$ ipython --no-banner

In [1]: import numpy as np

In [2]: from numpy import linalg as LA

In [3]: np.set_printoptions(precision=3, suppress=True, linewidth=200)

In [4]: X = np.loadtxt("data.csv", delimiter=",")

In [5]: print(X)
[[ 0.767  1.446  2.514]
 [ 2.753 -0.893  0.789]
 [ 1.201  0.499  2.704]
 [ 1.706 -0.525  2.411]
 [-0.658  2.926  0.068]
 [-1.604  2.443 -0.677]
 [ 0.96  -0.076 -2.841]
 [ 2.954 -0.151 -0.499]
 [ 0.968 -0.343  2.819]
 [ 1.938 -0.687  2.185]
 [ 2.42  -1.772 -0.04 ]
 [-0.445 -1.907 -2.273]]

In [6]: proj = X @ LA.solve(X.T @ X, X.T)

In [7]: print(np.trace(proj))
3.0

In [8]: print(np.round(LA.eigvalsh(proj), 3) + 0)
[0. 0. 0. 0. 0. 0. 0. 0. 0. 1. 1. 1.]

In [9]: print(np.diag(proj))
[0.214 0.219 0.168 0.155 0.386 0.259 0.361 0.432 0.188 0.153 0.216 0.248]

In [10]: print(LA.matrix_rank(np.eye(12) - proj))
9

In [11]: Xc = (X - X.mean(axis=0)) / X.std(axis=0)

In [12]: print(np.argwhere(np.abs(Xc) > 2))
[]

In [13]: print(Xc.std(axis=0))
[1. 1. 1.]

In [14]: beta = LA.lstsq(np.delete(Xc, 0, axis=1), Xc[:, 0])[0]

In [15]: print(beta)
[-0.634  0.339]

In [16]: print(np.abs(beta).argmax())
0

In [17]: r0, g = X[8], X[7]

In [18]: print(round(r0 @ g, 3))
1.505

In [19]: pr = (r0 @ g) / (r0 @ r0) * r0

In [20]: print(LA.matrix_rank(np.outer(r0, g)))
1

In [21]: print(pr)
[ 0.162 -0.057  0.471]

In [22]: print(round(LA.norm(r0 + g) ** 2 + LA.norm(r0 - g) ** 2, 3))
35.999

In [23]: print(np.outer(r0, g))
[[ 2.859 -0.146 -0.483]
 [-1.013  0.052  0.171]
 [ 8.327 -0.426 -1.407]]

In [24]: F = np.load("layer7.npy")

In [25]: print(F)
[[ 0  0  0  0  7  0  0]
 [ 0 -6  0  0  0  0  0]
 [ 0  0  0 -2  0  0  0]
 [ 0  0 -4  0  0  0  0]
 [ 0  0  0  0  0  0 -3]
 [-9  0  0  0  0  0  0]
 [ 0  0  0  0  0  3  0]]

In [26]: print(round(float(LA.det(F)), 3))
-27216.0

In [27]: print(np.round(np.sort(LA.eigvals(F).real), 3) + 0)
[-6.    -4.88  -2.828  0.     0.     2.828  4.88 ]

In [28]: print((F != 0).astype(int))
[[0 0 0 0 1 0 0]
 [0 1 0 0 0 0 0]
 [0 0 0 1 0 0 0]
 [0 0 1 0 0 0 0]
 [0 0 0 0 0 0 1]
 [1 0 0 0 0 0 0]
 [0 0 0 0 0 1 0]]

In [29]: rng = np.random.default_rng(1530)

In [30]: lab = rng.permutation(7)

In [31]: A2 = F[:, lab] * rng.choice([-1, 1], 7)

In [32]: print(A2)
[[ 0  0  0  0  0 -7  0]
 [-6  0  0  0  0  0  0]
 [ 0  0  0  0  0  0 -2]
 [ 0  0  0  4  0  0  0]
 [ 0  3  0  0  0  0  0]
 [ 0  0  0  0 -9  0  0]
 [ 0  0 -3  0  0  0  0]]

In [33]: left, _, vt = LA.svd(F.T @ A2)

In [34]: print(LA.lstsq(F, A2)[0])
[[ 0.  0.  0.  0.  1.  0.  0.]
 [ 1.  0.  0.  0.  0.  0.  0.]
 [ 0.  0.  0. -1.  0.  0.  0.]
 [ 0.  0.  0.  0.  0.  0.  1.]
 [ 0.  0.  0.  0.  0. -1.  0.]
 [ 0.  0. -1.  0.  0.  0.  0.]
 [ 0. -1.  0.  0.  0.  0.  0.]]

In [35]: E = np.load("out18.npy")

In [36]: print(E)
[[ 0.169  0.021 -0.339  0.042 -0.127 -0.085  0.021]
 [ 0.021  0.003 -0.042  0.005 -0.016 -0.011  0.003]
 [-0.339 -0.042  0.677 -0.085  0.254  0.169 -0.042]
 [ 0.042  0.005 -0.085  0.011 -0.032 -0.021  0.005]
 [-0.127 -0.016  0.254 -0.032  0.095  0.063 -0.016]
 [-0.085 -0.011  0.169 -0.021  0.063  0.042 -0.011]
 [ 0.021  0.003 -0.042  0.005 -0.016 -0.011  0.003]]

In [37]: def softmax(z):
    ...:     e = np.exp(z - z.max(axis=-1, keepdims=True))
    ...:     return e / e.sum(axis=-1, keepdims=True)
    ...: 

In [38]: print(softmax(E[0] + 4))
[0.175 0.151 0.105 0.154 0.13  0.135 0.151]

In [39]: print(softmax(10 * E[0]))
[0.534 0.121 0.003 0.15  0.028 0.042 0.121]

In [40]: att = E @ E.T / np.sqrt(7)

In [41]: print(softmax(att).round(6).argmax(axis=1))
[0 0 2 0 2 2 0]

In [42]: vec = np.array([-9, -1, 4, 3, -5, -7, -5])

In [43]: print(E @ vec)
[-1.651 -0.206  3.302 -0.413  1.238  0.825 -0.206]

In [44]: print(round(np.trace(E), 3))
1.0

In [45]: J = np.loadtxt("test7.csv", delimiter=",")

In [46]: print(J)
[[-27.406 -46.829  -1.294   3.015]
 [-21.914 -38.144  -0.552   4.065]
 [ -7.819 -14.868   0.446   5.194]
 [ -5.558 -10.844   0.35    4.887]
 [ -4.235  -8.395   0.215   4.535]
 [ -2.014  -3.95   -0.278   3.289]
 [ -1.733  -3.327  -0.386   2.995]
 [ -1.02   -1.549  -0.777   1.741]
 [  0.08    0.06    0.099   0.023]
 [  1.569   1.232   1.755   0.848]
 [  8.236   7.276   7.729   5.806]
 [ 16.203  15.151  13.932  11.881]
 [ 22.089  21.182  18.238  16.33 ]
 [ 22.727  21.844  18.695  16.811]
 [ 28.618  28.005  22.844  21.223]
 [ 32.157  31.748  25.285  23.857]
 [ 53.882  55.196  39.692  39.811]
 [ 58.544  60.307  42.688  43.194]
 [ 79.337  83.333  55.771  58.148]]

In [47]: print(round(np.trace(LA.pinv(J) @ J), 3))
3.0

In [48]: try:
    ...:     LA.inv(J)
    ...: except LA.LinAlgError as e:
    ...:     print(repr(e))
    ...: 
LinAlgError('Last 2 dimensions of the array must be square')

In [49]: lab = J[:, 3] > np.median(J[:, 3])

In [50]: r0 = J[lab].mean(axis=0) - J[~lab].mean(axis=0)

In [51]: print(lab.astype(int))
[0 0 0 0 0 0 0 0 0 0 1 1 1 1 1 1 1 1 1]

In [52]: print(r0)
[42.76  48.666 27.25  23.281]

In [53]: print(J.reshape(2, -1))
[[-27.406 -46.829  -1.294   3.015 -21.914 -38.144  -0.552   4.065  -7.819 -14.868   0.446   5.194  -5.558 -10.844   0.35    4.887  -4.235  -8.395   0.215   4.535  -2.014  -3.95   -0.278   3.289
   -1.733  -3.327  -0.386   2.995  -1.02   -1.549  -0.777   1.741   0.08    0.06    0.099   0.023   1.569   1.232]
 [  1.755   0.848   8.236   7.276   7.729   5.806  16.203  15.151  13.932  11.881  22.089  21.182  18.238  16.33   22.727  21.844  18.695  16.811  28.618  28.005  22.844  21.223  32.157  31.748
   25.285  23.857  53.882  55.196  39.692  39.811  58.544  60.307  42.688  43.194  79.337  83.333  55.771  58.148]]

In [54]: J.reshape(19, 5)
---------------------------------------------------------------------------
ValueError                                Traceback (most recent call last)
Cell In[54], line 1
----> 1 J.reshape(19, 5)

ValueError: cannot reshape array of size 76 into shape (19,5)

In [55]: t3 = J.reshape(19, 2, -1)

In [56]: print(np.swapaxes(t3, 1, 2)[16])
[[53.882 39.692]
 [55.196 39.811]]

In [57]: print(LA.matrix_rank(J, rtol=0.1))
2

In [58]: print(np.argsort(-LA.norm(J, axis=0).round(6), kind="stable")[:3])
[1 0 3]

In [59]: print([round(float(x), 3) for x in LA.svd(J, compute_uv=False)[:3]])
[229.735, 48.673, 6.434]

In [60]: m1 = np.loadtxt("dump.csv", delimiter=",")

In [61]: print(m1)
[[ 1.117  0.247  0.909 -0.434  0.596]
 [ 0.247  0.493 -0.202 -0.763 -0.323]
 [ 0.909 -0.202  1.484  0.419  0.066]
 [-0.434 -0.763  0.419  1.251  0.099]
 [ 0.596 -0.323  0.066  0.099  2.654]]

In [62]: evals, vecs = LA.eigh(m1)

In [63]: vec = np.array([-2, 0, -2, 3, 2])

In [64]: print(round(vec @ m1 @ vec / (vec @ vec), 3), np.round(evals[0], 3), round(float(evals[-1]), 3))
1.698 -0.0 3.0

In [65]: print(vecs * np.maximum(evals, 0) @ vecs.T)
[[ 1.117  0.247  0.909 -0.434  0.596]
 [ 0.247  0.493 -0.202 -0.763 -0.323]
 [ 0.909 -0.202  1.484  0.419  0.066]
 [-0.434 -0.763  0.419  1.251  0.099]
 [ 0.596 -0.323  0.066  0.099  2.654]]

In [66]: print(np.round(LA.eigvalsh(m1[1:, 1:]), 3) + 0)
[0.    1.119 2.    2.763]

In [67]: print(vecs * np.abs(evals) @ vecs.T)
[[ 1.117  0.247  0.909 -0.434  0.596]
 [ 0.247  0.493 -0.202 -0.763 -0.323]
 [ 0.909 -0.202  1.484  0.419  0.066]
 [-0.434 -0.763  0.419  1.251  0.099]
 [ 0.596 -0.323  0.066  0.099  2.654]]

In [68]: print(round(float(np.abs(m1).sum(axis=1).max()), 3), round(np.abs(evals).max(), 3))
3.738 3.0

In [69]: print(np.round(vec @ m1 @ vec, 3))
35.649
